% python3 -q
>>> import numpy as np
>>> np.set_printoptions(precision=3, suppress=True, linewidth=140)
>>> def rd(a):
...     return np.round(a, 3) + 0
... 
>>> data = np.load("test11.npy")
>>> print(data)
[[ 4  3  0]
 [ 9  4  4]
 [10  6  5]
 [15 10  6]
 [18 15  7]
 [22 16  8]
 [24 21 12]
 [28 26 17]
 [28 26 17]
 [28 31 17]
 [29 35 22]
 [31 39 27]
 [36 42 28]
 [41 44 33]
 [46 49 33]
 [48 52 38]
 [49 52 42]
 [49 56 42]
 [51 61 45]
 [53 64 49]
 [57 64 53]]
>>> print(rd(np.linalg.norm(data[20], 1)), rd(np.linalg.norm(data[20], np.inf)))
174.0 64.0
>>> print(rd(np.linalg.norm(data) ** 2 / np.linalg.norm(data, 2) ** 2))
1.005
>>> print(rd(np.linalg.norm(data[20] - data[5])))
74.525
>>> print(rd(np.linalg.norm(data, axis=0)))
[163.762 180.831 132.601]
>>> print(rd(np.linalg.norm(data, "nuc")))
303.027
>>> other = np.c_[data[:, :2] @ np.array([[2, 0], [4, 8]]), np.array([0, -2, -3, 2, 2, 2, -3, 0, 1, 3, 2, 2, 2, -3, 2, 0, -1, -2, 2, 3, 0])]
>>> print(other)
[[ 20  24   0]
 [ 34  32  -2]
 [ 44  48  -3]
 [ 70  80   2]
 [ 96 120   2]
 [108 128   2]
 [132 168  -3]
 [160 208   0]
 [160 208   1]
 [180 248   3]
 [198 280   2]
 [218 312   2]
 [240 336   2]
 [258 352  -3]
 [288 392   2]
 [304 416   0]
 [306 416  -1]
 [322 448  -2]
 [346 488   2]
 [362 512   3]
 [370 512   0]]
>>> print(rd(np.linalg.norm(np.linalg.qr(data)[0].T @ other, axis=0) ** 2 / ((other ** 2).sum(axis=0) + 1e-12)))
[1.    1.    0.396]
>>> cen = data - data.mean(axis=1)
Traceback (most recent call last):
  File "<python-input-13>", line 1, in <module>
    cen = data - data.mean(axis=1)
          ~~~~~^~~~~~~~~~~~~~~~~~~
ValueError: operands could not be broadcast together with shapes (21,3) (21,) 
>>> cen = data - data.mean(axis=0)
>>> left, sv, VT = np.linalg.svd(cen, full_matrices=False)
>>> print(rd(sv))
[136.445   9.99    8.189]
>>> print(rd((sv ** 2).sum() ** 2 / (sv ** 4).sum()))
1.018
>>> print(np.searchsorted(np.cumsum(sv ** 2) / (sv ** 2).sum(), 0.9) + 1)
1
>>> print(np.linalg.matrix_rank(cen))
3
>>> print(rd(sv ** 2 / (sv ** 2).sum()))
[0.991 0.005 0.004]
>>> print(np.abs(left[:, 0]).argmax())
20
>>> print(rd(cen.mean(axis=0)))
[0. 0. 0.]
>>> print(rd(VT[0] * np.sign(VT[0, np.abs(VT[0]).argmax()])))
[0.518 0.666 0.537]
>>> F = np.load("layer16.npy")
>>> print(rd(F))
[[0.6   0.    0.4   0.   ]
 [0.    0.333 0.333 0.333]
 [0.    0.5   0.5   0.   ]
 [0.25  0.167 0.25  0.333]]
>>> proj = np.triu(np.array([[4, 5, 5, 4], [-5, -3, -4, 2], [-3, 2, 3, -4], [-3, 0, -3, 5]]), 1) + np.eye(4)
>>> other = proj @ F @ np.linalg.inv(proj)
>>> print(rd(other))
[[  1.6    -3.167 -15.1   -57.467]
 [  0.5    -3.833 -19.    -69.333]
 [ -1.      4.833  23.833  88.333]
 [  0.25   -1.083  -5.333 -19.833]]
>>> print(np.linalg.matrix_rank(other))
4
>>> print(rd(proj @ F - F @ proj))
[[ 1.     1.833  2.167  2.2  ]
 [ 0.5   -1.667 -0.167  1.333]
 [-1.    -0.667  1.    -0.333]
 [ 0.    -1.25  -0.583 -0.333]]
>>> Q = F.astype(float).copy()
>>> for j in range(4):
...     Q[:, j] -= Q[:, :j] @ (Q[:, :j].T @ Q[:, j])
...     Q[:, j] /= np.linalg.norm(Q[:, j])
... 
>>> print(rd(Q))
[[ 0.923 -0.095  0.373  0.   ]
 [ 0.     0.537  0.138  0.832]
 [ 0.     0.806  0.206 -0.555]
 [ 0.385  0.229 -0.894  0.   ]]
>>> C2 = np.cov(data, rowvar=False)
>>> print(np.median(data, axis=0))
[29. 35. 22.]
>>> print(C2.shape)
(3, 3)
>>> print(rd(np.corrcoef(data.T)))
[[1.    0.987 0.981]
 [0.987 1.    0.989]
 [0.981 0.989 1.   ]]
>>> u = np.array([-2, -2, 2])
>>> print(np.cross(F[2, :3], F[0, :3]))
[ 0.2  0.3 -0.3]
>>> print(np.correlate(F[2], F[0], "full"))
[0.  0.  0.2 0.2 0.3 0.3 0. ]
>>> M = np.loadtxt("run9.csv", delimiter=",")
>>> print(M)
[[  0.4  -0.3   0.7]
 [  0.3   1.9  -0.3]
 [ -0.9   0.5   0.5]
 [ -0.8   1.   -0.4]
 [  1.1   0.2  -0.6]
 [  0.6   0.7   1.4]
 [ -0.4  -1.4   1.7]
 [  0.8   0.2  -0.7]
 [  0.8  -0.4   0.4]
 [  0.   -0.7   0. ]
 [  0.5   1.8   2.8]
 [ -0.5   0.2  -0.1]
 [  1.4   0.7   0.3]
 [  0.6   1.2   0.2]
 [  0.4   0.7  -0.8]
 [  0.5  -1.   -0.2]
 [  0.1   1.6  -0.4]
 [ -0.1  -0.6   0.3]
 [  0.8   0.7  -2. ]
 [  0.6  -0.5  -0.5]
 [  0.4  -0.4  -0.9]
 [  1.2   0.7  -0.7]
 [  0.  -12.   -6. ]
 [ -0.3   1.8   0.9]
 [  0.   -0.4  -1. ]
 [ -0.1   0.7   0.5]
 [  0.6  -1.1   0.7]]
>>> # row 22 is much longer than the rest
>>> Z = M[[6, 23]].astype(float)
>>> for _ in range(6):
...     idx = np.linalg.norm(M[:, None] - Z, axis=-1).argmin(axis=1)
...     Z = np.array([M[idx == j].mean(axis=0) for j in range(2)])
... 
>>> print(idx)
[1 1 1 1 1 1 1 1 1 1 1 1 1 1 1 1 1 1 1 1 1 1 0 1 1 1 1]
>>> print(np.abs(Z[1] - Z[0]).argmax())
1
>>> print(rd(Z[1] - Z[0]))
[ 0.308 12.3    6.069]
>>> print(np.bincount(idx))
[ 1 26]
